% ipython --no-banner

In [1]: import numpy as np

In [2]: np.set_printoptions(suppress=True, linewidth=200)

In [3]: def tidy(a):
   ...:     return np.round(a, 2) + 0
   ...: 

In [4]: J = np.load("m.npy")

In [5]: J
Out[5]: 
array([[  4,   3,  -5,   1,  -3],
       [  6,   5,   7,  -2,  -9],
       [  7,   6,  -1,   0,   4],
       [ -8,  -7, -19,   5,  15]])

In [6]: print(J[1] @ J[0])
29

In [7]: tidy(np.linalg.norm(J, 2))
Out[7]: np.float64(30.14)

In [8]: tidy(np.linalg.norm(J[1] - J[0]))
Out[8]: np.float64(14.04)

In [9]: W0 = np.load("sample15.npy")

In [10]: W0
Out[10]: 
array([[ 3, -1,  2,  1],
       [-1,  9,  2,  6],
       [ 2,  2,  7,  1],
       [ 1,  6,  1,  9]])

In [11]: evals, vecs = np.linalg.eigh(W0)

In [12]: x0 = np.array([8, 8, 9, 0])

In [13]: tidy(vecs * np.abs(evals) @ vecs.T)
Out[13]: 
array([[ 3., -1.,  2.,  1.],
       [-1.,  9.,  2.,  6.],
       [ 2.,  2.,  7.,  1.],
       [ 1.,  6.,  1.,  9.]])

In [14]: print(tidy(x0 @ W0 @ x0 / (x0 @ x0)), tidy(evals[0]), tidy(evals[-1]))
8.53 0.92 15.55

In [15]: print(tidy(vecs * np.maximum(evals, 0) @ vecs.T))
[[ 3. -1.  2.  1.]
 [-1.  9.  2.  6.]
 [ 2.  2.  7.  1.]
 [ 1.  6.  1.  9.]]

In [16]: print(tidy(np.linalg.eigvalsh(W0[1:, 1:])))
[ 2.87  6.6  15.53]

In [17]: (np.sign(vecs[:, -1].round(6)) == np.sign(vecs[0, -1].round(6))).astype(int)
Out[17]: array([1, 1, 1, 1])

In [18]: tidy(vecs * np.sqrt(evals) @ vecs.T)
Out[18]: 
array([[ 1.59, -0.36,  0.51,  0.31],
       [-0.36,  2.74,  0.4 ,  1.1 ],
       [ 0.51,  0.4 ,  2.56,  0.08],
       [ 0.31,  1.1 ,  0.08,  2.77]])

In [19]: E = np.load("data.npy")

In [20]: E
Out[20]: 
array([[-1.07,  4.26, -2.64,  2.13],
       [-0.55,  2.34, -3.19,  3.03],
       [ 4.73,  3.98, -4.99, -1.23],
       [ 7.63,  1.14, -4.28,  0.23],
       [ 7.74,  0.15, -5.47, -1.02],
       [-2.29,  5.88, -3.07,  2.05],
       [-1.12,  4.77, -2.64,  1.66],
       [-1.4 ,  6.31, -3.66,  0.69],
       [ 6.48,  0.89, -5.23,  0.93],
       [-1.96,  4.99, -2.17,  2.75],
       [ 5.12,  1.65, -5.15, -0.88],
       [ 3.74,  1.47, -5.18, -2.31],
       [ 7.78,  1.12, -3.33, -1.05],
       [-1.82,  4.02, -2.11,  2.17],
       [ 7.68,  1.85, -4.96, -1.57],
       [-0.37,  5.41, -4.23,  2.01],
       [-1.43,  5.51, -4.5 ,  0.79]])

In [21]: Xs = E - E.mean(axis=0)

In [22]: vecs = np.linalg.svd(Xs)[2][:2]

In [23]: other = Xs - Xs @ vecs.T @ vecs

In [24]: tidy(np.diag(vecs.T @ vecs))
Out[24]: array([0.75, 0.49, 0.19, 0.58])

In [25]: tidy(other.std(axis=0))
Out[25]: array([0.37, 0.53, 0.59, 0.44])

In [26]: tidy((Xs @ vecs.T).std(axis=0))
Out[26]: array([4.62, 1.23])

In [27]: W2 = E[[4, 11]].astype(float)

In [28]: for _ in range(4):
    ...:     labels = np.linalg.norm(E[:, None] - W2, axis=-1).argmin(axis=1)
    ...:     W2 = np.array([E[labels == j].mean(axis=0) for j in range(2)])
    ...: 

In [29]: labels
Out[29]: array([1, 1, 0, 0, 0, 1, 1, 1, 0, 1, 0, 0, 0, 1, 0, 1, 1])

In [30]: tidy(W2)
Out[30]: 
array([[ 6.36,  1.53, -4.82, -0.86],
       [-1.33,  4.83, -3.13,  1.92]])

In [31]: tidy(W2[1] - W2[0])
Out[31]: array([-7.7 ,  3.3 ,  1.69,  2.78])

In [32]: other = np.array([[-1, 1], [-2, 2], [2, 2], [1, -2]])

In [33]: np.vstack([W2, other.T]).shape
Out[33]: (4, 4)

In [34]: np.linalg.matrix_rank(W2 @ other)
Out[34]: np.int64(2)

In [35]: tidy(other.T @ W2.T)
Out[35]: 
array([[-19.93, -12.68],
       [  1.5 ,  -1.78]])

In [36]: other = np.array([[3, 2, 2], [-3, -2, -4], [-2, 3, -3], [4, 2, -1]])

In [37]: tidy(np.einsum("ij->j", E))
Out[37]: array([ 38.89,  55.74, -66.8 ,  10.38])

In [38]: print(np.linalg.matrix_rank(E @ other))
3

In [39]: np.linalg.matrix_rank(np.vstack([E, other.T]))
Out[39]: np.int64(4)
